$ python3 -q
>>> import numpy as np
>>> import numpy.linalg as la
>>> np.set_printoptions(suppress=True, linewidth=140)
>>> def rd(a):
...     return np.round(a, 1) + 0
... 
>>> data = np.load("mat.npy")
>>> rd(data)
array([[ 0.7, -0.7,  0. ],
       [ 0.7,  0.7,  0. ],
       [ 0. ,  0. ,  1. ]])
>>> Y = data / np.sqrt((data ** 2).mean(axis=1, keepdims=True))
>>> rd(data - data.mean(axis=1, keepdims=True))
array([[ 0.7, -0.7,  0. ],
       [ 0.2,  0.2, -0.5],
       [-0.3, -0.3,  0.7]])
>>> t3 = np.stack([data, 2 * data, data[::-1]])
>>> rd(t3.sum(axis=0))
array([[ 2.1, -2.1,  1. ],
       [ 2.8,  2.8,  0. ],
       [ 0.7, -0.7,  3. ]])
>>> la.matrix_rank(t3)
array([3, 3, 3])
>>> t3.shape
(3, 3, 3)
>>> rng = np.random.default_rng(827779)
>>> idx = rng.permutation(3)
>>> Y = data[:, idx] * rng.choice([-1, 1], 3)
>>> rd(Y)
array([[ 0. ,  0.7,  0.7],
       [ 0. ,  0.7, -0.7],
       [ 1. ,  0. ,  0. ]])
>>> left, _, Vh = la.svd(data.T @ Y)
>>> rd(la.lstsq(data, Y)[0])
array([[ 0.,  1.,  0.],
       [ 0.,  0., -1.],
       [ 1.,  0.,  0.]])
>>> left @ Vh
array([[ 0.,  1.,  0.],
       [ 0.,  0., -1.],
       [ 1.,  0.,  0.]])
>>> J = np.loadtxt("w.csv", delimiter=",")
>>> J
array([[ 0., -4.,  5.],
       [ 0.,  0.,  1.],
       [ 0.,  2.,  1.]])
>>> # rank 2
>>> left, sigma, Vh = la.svd(J)
>>> evecs = Vh[:(sigma > 1e-8).sum()]
>>> x0 = J[1] + 4 * J[2] + rng.integers(2) * np.eye(3)[2]
>>> x0
array([0., 8., 6.])
>>> np.allclose(evecs.T @ evecs @ x0, x0)
True
>>> rd(la.norm(x0 - evecs.T @ evecs @ x0))
np.float64(0.0)
>>> rd(evecs.T @ evecs)
array([[0., 0., 0.],
       [0., 1., 0.],
       [0., 0., 1.]])
>>> M = np.loadtxt("layer5.csv", delimiter=",")
>>> M
array([[ 0.9,  0.3, -1.8],
       [ 0.2, -0.3, -0.4],
       [ 1.3,  0.3, -1.6],
       [ 0.1,  1.7, -0.3],
       [ 0.5, -1.1, -0.9],
       [ 0.4,  0.6, -0.5],
       [-1.8,  0. ,  3.4],
       [ 0.2, -1. , -0.1],
       [ 1.7, -0.3, -3. ],
       [ 0. ,  1.8,  0. ],
       [-0.7, -0.4,  1.2],
       [-0.6,  1.1,  0.7],
       [-1.8,  0.4,  3.8],
       [ 0. ,  0.2,  0. ]])
>>> Ac = M - M.mean(axis=0)
>>> left, sigma, Vh = la.svd(Ac, full_matrices=False)
>>> la.matrix_rank(Ac)
np.int64(3)
>>> rd((sigma ** 2).sum() ** 2 / (sigma ** 4).sum())
np.float64(1.3)
>>> rd(Vh[0] * np.sign(Vh[0, np.abs(Vh[0]).argmax()]))
array([-0.5,  0.1,  0.9])
>>> rd(sigma ** 2 / (sigma ** 2).sum())
array([0.9, 0.1, 0. ])
>>> np.abs(Vh[0]).argmax()
np.int64(2)
>>> (np.sign(left[:, 0]) == np.sign(left[0, 0])).astype(int)
array([1, 1, 1, 1, 1, 1, 0, 1, 1, 0, 0, 0, 0, 1])
>>> Z = M[[5, 11]].astype(float)
>>> for _ in range(6):
...     idx = la.norm(M[:, None] - Z, axis=-1).argmin(axis=1)
...     Z = np.array([M[idx == j].mean(axis=0) for j in range(2)])
... 
>>> idx
array([0, 0, 0, 0, 0, 0, 1, 0, 0, 0, 1, 1, 1, 0])
>>> rd(Z)
array([[ 0.5,  0.2, -0.9],
       [-1.2,  0.3,  2.3]])
>>> np.abs(Z[1] - Z[0]).argmax()
np.int64(2)
>>> np.bincount(idx)
array([10,  4])
>>> idx = M[:, 2] > np.median(M[:, 2])
>>> u = M[idx].mean(axis=0) - M[~idx].mean(axis=0)
>>> idx.astype(int)
array([0, 0, 0, 0, 0, 0, 1, 1, 0, 1, 1, 1, 1, 1])
>>> rd((((M - M.mean(axis=0)) @ u > 0) == idx).mean())
np.float64(0.9)
>>> Ac = M - M.mean(axis=0)
>>> evecs = la.svd(Ac)[2][:2]
>>> Y = Ac - Ac @ evecs.T @ evecs
>>> rd((Ac @ evecs.T).std(axis=0))
array([2. , 0.8])
>>> K = np.load("dump.npy")
>>> rd(K)
array([[-0.2, -0.3, -0.1, -0.8,  0.4],
       [ 0. , -0.1,  1. , -0.1,  0.1],
       [ 0. , -0.7, -0.1,  0.5,  0.5],
       [-0.1, -0.6,  0. , -0.1, -0.8],
       [ 1. , -0.2,  0. , -0.2,  0. ]])
>>> # columns are unit length and at right angles
>>> idx = rng.permutation(5)
>>> idx
array([2, 0, 1, 3, 4])
>>> Y = K[idx][:, idx]
>>> rd(np.trace(Y))
np.float64(-0.5)
>>> rd(la.det(Y)), rd(la.det(K[idx]))
(np.float64(1.0), np.float64(1.0))
>>> np.allclose(Y, K)
False
>>> u, v = K[4], K[3]
>>> u @ u
np.float64(1.0)
>>> rd(u @ v)
np.float64(0.0)
>>> p = (u @ v) / (u @ u) * u
>>> la.matrix_rank(np.outer(u, v))
np.int64(1)
>>> rd((v - p) @ u)
np.float64(0.0)
>>> rd(v - p)
array([-0.1, -0.6,  0. , -0.1, -0.8])
>>> A = np.load("x.npy")
>>> A
array([[11,  3,  0,  0],
       [ 9,  1,  0,  0],
       [13,  2,  0,  0],
       [13,  1,  0,  0],
       [11,  3,  0,  0],
       [11,  3,  0,  0],
       [11,  2,  0,  0],
       [13,  3,  0,  0],
       [11,  3,  0,  0],
       [13,  3,  0,  0],
       [ 9,  1,  0,  0],
       [11,  3,  0,  0],
       [ 9,  1,  0,  0],
       [ 9,  1,  0,  0],
       [ 9,  3,  0,  0],
       [ 9,  1,  0,  0],
       [13,  3,  0,  0],
       [13,  3,  0,  0],
       [ 9,  1,  0,  0],
       [11,  1,  0,  0],
       [11,  2,  0,  0],
       [ 9,  1,  0,  0],
       [11,  3,  0,  0],
       [11,  3,  0,  0],
       [11,  1,  0,  0],
       [ 9,  2,  0,  0],
       [ 9,  2,  0,  0]])
>>> Y = A[0, 0] * A[1:] - np.outer(A[1:, 0], A[0])
>>> Y
array([[  0, -16,   0,   0],
       [  0, -17,   0,   0],
       [  0, -28,   0,   0],
       [  0,   0,   0,   0],
       [  0,   0,   0,   0],
       [  0, -11,   0,   0],
       [  0,  -6,   0,   0],
       [  0,   0,   0,   0],
       [  0,  -6,   0,   0],
       [  0, -16,   0,   0],
       [  0,   0,   0,   0],
       [  0, -16,   0,   0],
       [  0, -16,   0,   0],
       [  0,   6,   0,   0],
       [  0, -16,   0,   0],
       [  0,  -6,   0,   0],
       [  0,  -6,   0,   0],
       [  0, -16,   0,   0],
       [  0, -22,   0,   0],
       [  0, -11,   0,   0],
       [  0, -16,   0,   0],
       [  0,   0,   0,   0],
       [  0,   0,   0,   0],
       [  0, -22,   0,   0],
       [  0,  -5,   0,   0],
       [  0,  -5,   0,   0]])
>>> rd(A[:, 0] / A[0, 0])
array([1. , 0.8, 1.2, 1.2, 1. , 1. , 1. , 1.2, 1. , 1.2, 0.8, 1. , 0.8, 0.8, 0.8, 0.8, 1.2, 1.2, 0.8, 1. , 1. , 0.8, 1. , 1. , 1. , 0.8,
       0.8])
>>> rk = la.matrix_rank(A)
>>> rk
np.int64(2)
>>> null = la.svd(A)[2][rk:].T
>>> la.matrix_rank(A.T @ A), la.matrix_rank(A @ A.T)
(np.int64(2), np.int64(2))
>>> [int(la.matrix_rank(A[:i])) for i in range(1, len(A) + 1)]
[1, 2, 2, 2, 2, 2, 2, 2, 2, 2, 2, 2, 2, 2, 2, 2, 2, 2, 2, 2, 2, 2, 2, 2, 2, 2, 2]
>>> [int(la.matrix_rank(np.delete(A, i, axis=0))) for i in range(27)]
[2, 2, 2, 2, 2, 2, 2, 2, 2, 2, 2, 2, 2, 2, 2, 2, 2, 2, 2, 2, 2, 2, 2, 2, 2, 2, 2]
>>> W0 = np.load("block4.npy")
>>> W0
array([[ 2,  0,  0,  0,  0],
       [ 0,  1,  0,  0,  0],
       [ 0,  0,  3,  0,  0],
       [ 0,  0,  0, -3,  0],
       [ 0,  0,  0,  0,  3]])
>>> W0 @ W0
array([[4, 0, 0, 0, 0],
       [0, 1, 0, 0, 0],
       [0, 0, 9, 0, 0],
       [0, 0, 0, 9, 0],
       [0, 0, 0, 0, 9]])
>>> rd(np.abs(la.eigvals(W0)).max())
np.float64(3.0)
>>> np.allclose(W0, W0.T)
True
>>> rd(la.det(W0))
np.float64(-54.0)
>>> np.trace(W0)
np.int64(6)
>>> rd(np.sort(np.abs(la.eigvals(W0))))
array([1., 2., 3., 3., 3.])
>>> mat = np.load("out12.npy")
>>> mat
array([[ 0,  2, -1],
       [ 0,  0,  0],
       [ 0,  0,  0]])
>>> # rows 1 and 2 are equal
>>> left, sigma, Vh = la.svd(mat)
>>> np.argmax(sigma[:-1] / (sigma[1:] + 1e-6)) + 1
np.int64(1)
>>> Y = left[:, :1] @ np.diag(sigma[:1]) @ Vh[:1]
>>> rd(np.abs(mat - Y).max())
np.float64(0.0)
>>> rd(la.norm(mat - Y, 2)), sigma[1]
(np.float64(0.0), np.float64(0.0))
>>> la.matrix_rank(Y)
np.int64(1)
>>> rd(la.norm(mat - Y) / la.norm(mat))
np.float64(0.0)
>>> arr = np.array([[1, 0, 0], [3, 1, 0], [3, 0, 1]])
>>> arr
array([[1, 0, 0],
       [3, 1, 0],
       [3, 0, 1]])
>>> idx = rng.permutation(3)
>>> idx
array([1, 0, 2])
>>> Y = arr[idx][:, idx]
>>> rd(np.sort(np.abs(la.eigvals(Y))))
array([1., 1., 1.])
>>> rd(la.det(Y)), rd(la.det(arr[idx]))
(np.float64(1.0), np.float64(-1.0))
>>> u = np.array([0, 0])
>>> np.convolve(arr[1], u)
array([0, 0, 0, 0])
>>> np.cross(arr[1, :3], arr[0, :3])
array([ 0,  0, -1])
>>> np.correlate(arr[1], arr[0], "full")
array([0, 0, 3, 1, 0])
>>> ev, evecs = la.eig(arr)
>>> np.prod(ev)
np.float64(1.0)
>>> proj = np.triu(np.array([[9, -6, -6], [6, -4, -8], [-7, -1, -3]]), 1) + np.eye(3)
>>> Y = proj @ arr @ la.inv(proj)
>>> proj @ arr - arr @ proj
array([[-36.,   0.,   0.],
       [-24.,  18.,  18.],
       [  0.,  18.,  18.]])
>>> np.trace(Y), np.trace(arr)
(np.float64(3.0), np.int64(3))
>>> Y
array([[  -35.,  -216., -1944.],
       [  -21.,  -125., -1134.],
       [    3.,    18.,   163.]])
